>>> import numpy as np
>>> np.set_printoptions(precision=2, suppress=True, linewidth=200)
>>> W0 = np.load("a.npy")
>>> W0
array([[  2,  -4, -12,  -4,  -4,   6,  -4,   2, -12],
       [ -2,  -2,   3,   3,  -1,  -4,   4,  -5,   3],
       [ -3,   0,   9,   5,   1,  -7,   6,  -6,   9],
       [  4,  -4,  -9,  -7,   1,   6,  -6,   1,  -9],
       [ -2,   0,  -3,   3,  -5,   0,   2,   1,  -3],
       [ -1,   2,   6,   2,   2,  -3,   2,  -1,   6],
       [  1,   2,   9,  -1,   7,  -3,   0,  -2,   9],
       [  6,  -3,  -9, -10,   4,   8,  -9,   3,  -9],
       [  1,   4,   3,  -1,   3,   1,  -2,   4,   3]])
>>> # rank 3
>>> np.round(np.linalg.norm(W0, 2) / np.linalg.norm(W0), 2)
np.float64(0.9)
>>> np.linalg.matrix_rank(W0, rtol=0.1)
np.int64(3)
>>> np.argsort(-np.linalg.norm(W0, axis=0).round(6), kind="stable")[:3]
array([2, 8, 5])
>>> [round(float(x), 2) for x in np.linalg.svd(W0, compute_uv=False)[:3]]
[40.95, 17.28, 9.02]
>>> np.linalg.cond(W0) > 100
np.True_
>>> np.abs(np.diag(np.linalg.qr(W0)[1])) > 1e-9
array([ True,  True,  True, False, False, False, False, False, False])
>>> np.allclose(W0[:-1].T @ np.linalg.lstsq(W0[:-1].T, W0[-1])[0], W0[-1])
True
>>> np.round(W0 @ np.linalg.pinv(W0) @ W0, 2) + 0
array([[  2.,  -4., -12.,  -4.,  -4.,   6.,  -4.,   2., -12.],
       [ -2.,  -2.,   3.,   3.,  -1.,  -4.,   4.,  -5.,   3.],
       [ -3.,   0.,   9.,   5.,   1.,  -7.,   6.,  -6.,   9.],
       [  4.,  -4.,  -9.,  -7.,   1.,   6.,  -6.,   1.,  -9.],
       [ -2.,   0.,  -3.,   3.,  -5.,   0.,   2.,   1.,  -3.],
       [ -1.,   2.,   6.,   2.,   2.,  -3.,   2.,  -1.,   6.],
       [  1.,   2.,   9.,  -1.,   7.,  -3.,   0.,  -2.,   9.],
       [  6.,  -3.,  -9., -10.,   4.,   8.,  -9.,   3.,  -9.],
       [  1.,   4.,   3.,  -1.,   3.,   1.,  -2.,   4.,   3.]])
>>> np.round(np.trace(np.linalg.pinv(W0) @ W0), 2)
np.float64(3.0)
>>> left, s, Vh = np.linalg.svd(W0)
>>> s.round(2) + 0
array([40.95, 17.28,  9.02,  0.  ,  0.  ,  0.  ,  0.  ,  0.  ,  0.  ])
>>> B = left[:, :3] @ np.diag(s[:3]) @ Vh[:3]
>>> np.linalg.matrix_rank(W0, rtol=0.05)
np.int64(3)
>>> round(float(np.abs(W0 - B).max()), 2)
0.0
>>> B.round(2) + 0
array([[  2.,  -4., -12.,  -4.,  -4.,   6.,  -4.,   2., -12.],
       [ -2.,  -2.,   3.,   3.,  -1.,  -4.,   4.,  -5.,   3.],
       [ -3.,   0.,   9.,   5.,   1.,  -7.,   6.,  -6.,   9.],
       [  4.,  -4.,  -9.,  -7.,   1.,   6.,  -6.,   1.,  -9.],
       [ -2.,   0.,  -3.,   3.,  -5.,   0.,   2.,   1.,  -3.],
       [ -1.,   2.,   6.,   2.,   2.,  -3.,   2.,  -1.,   6.],
       [  1.,   2.,   9.,  -1.,   7.,  -3.,   0.,  -2.,   9.],
       [  6.,  -3.,  -9., -10.,   4.,   8.,  -9.,   3.,  -9.],
       [  1.,   4.,   3.,  -1.,   3.,   1.,  -2.,   4.,   3.]])
>>> round(np.linalg.norm(W0 - B) / np.linalg.norm(W0), 2)
np.float64(0.0)
>>> rank = np.linalg.matrix_rank(W0)
>>> rank
np.int64(3)
>>> N = np.linalg.svd(W0)[2][rank:].T
>>> np.allclose(W0 @ N, 0)
True
>>> [int(np.linalg.matrix_rank(np.delete(W0, i, axis=0))) for i in range(9)]
[3, 3, 3, 3, 3, 3, 3, 3, 3]
>>> N.shape
(9, 6)
>>> np.linalg.matrix_rank(W0.T @ W0), np.linalg.matrix_rank(W0 @ W0.T)
(np.int64(3), np.int64(3))
>>> [int(np.linalg.matrix_rank(W0[:i])) for i in range(1, len(W0) + 1)]
[1, 2, 2, 3, 3, 3, 3, 3, 3]
>>> [int(np.linalg.matrix_rank(W0[:, :j + 1])) for j in range(9)]
[1, 2, 3, 3, 3, 3, 3, 3, 3]
>>> J = np.load("dump.npy")
>>> J
array([[ 1, -3,  3, -3, -2, -3],
       [ 0, -2, -3, -1,  2, -3],
       [ 0,  0,  2,  3,  1, -1],
       [ 0,  0,  0, -2,  3,  2],
       [ 0,  0,  0,  0, -2,  2],
       [ 0,  0,  0,  0,  0, -1]])
>>> # triangular, det is the product of the diagonal
>>> q, V = np.linalg.qr(J[:, :2])[0], np.linalg.qr(J[:, 2:])[0]
>>> s = np.linalg.svd(q.T @ V, compute_uv=False)
>>> s
array([1. , 0.9])
>>> np.degrees(np.arccos(s.clip(0, 1)))
array([ 2.14, 26.18])
>>> [round(float(x), 2) for x in np.linalg.svd(J, compute_uv=False)[:3]]
[6.69, 5.57, 4.48]
>>> np.linalg.cond(J) > 100
np.True_
>>> round(np.log10(np.linalg.cond(J)))
2
>>> np.abs(np.linalg.svd(J)[2][-1])
array([0.98, 0.12, 0.1 , 0.07, 0.03, 0.02])
>>> def softmax(z):
...     e = np.exp(z - z.max(axis=-1, keepdims=True))
...     return e / e.sum(axis=-1, keepdims=True)
... 
>>> np.round(softmax(J[0] + 3), 2) + 0
array([0.12, 0.  , 0.87, 0.  , 0.01, 0.  ])
>>> np.round(softmax(J[0]), 2) + 0
array([0.12, 0.  , 0.87, 0.  , 0.01, 0.  ])
>>> att = J @ J.T / np.sqrt(6)
>>> softmax(att).round(6).argmax(axis=1)
array([0, 1, 2, 3, 4, 0])
>>> r0 = np.array([-1, 4, -5, 2, 1, -2])
>>> B = J + np.outer(r0, np.eye(6)[1])
>>> round(float(np.linalg.det(B) / np.linalg.det(J)), 2), round(float(1 + np.linalg.solve(J, r0)[1]), 2)
(6.56, 6.56)
>>> B
array([[ 1., -4.,  3., -3., -2., -3.],
       [ 0.,  2., -3., -1.,  2., -3.],
       [ 0., -5.,  2.,  3.,  1., -1.],
       [ 0.,  2.,  0., -2.,  3.,  2.],
       [ 0.,  1.,  0.,  0., -2.,  2.],
       [ 0., -2.,  0.,  0.,  0., -1.]])
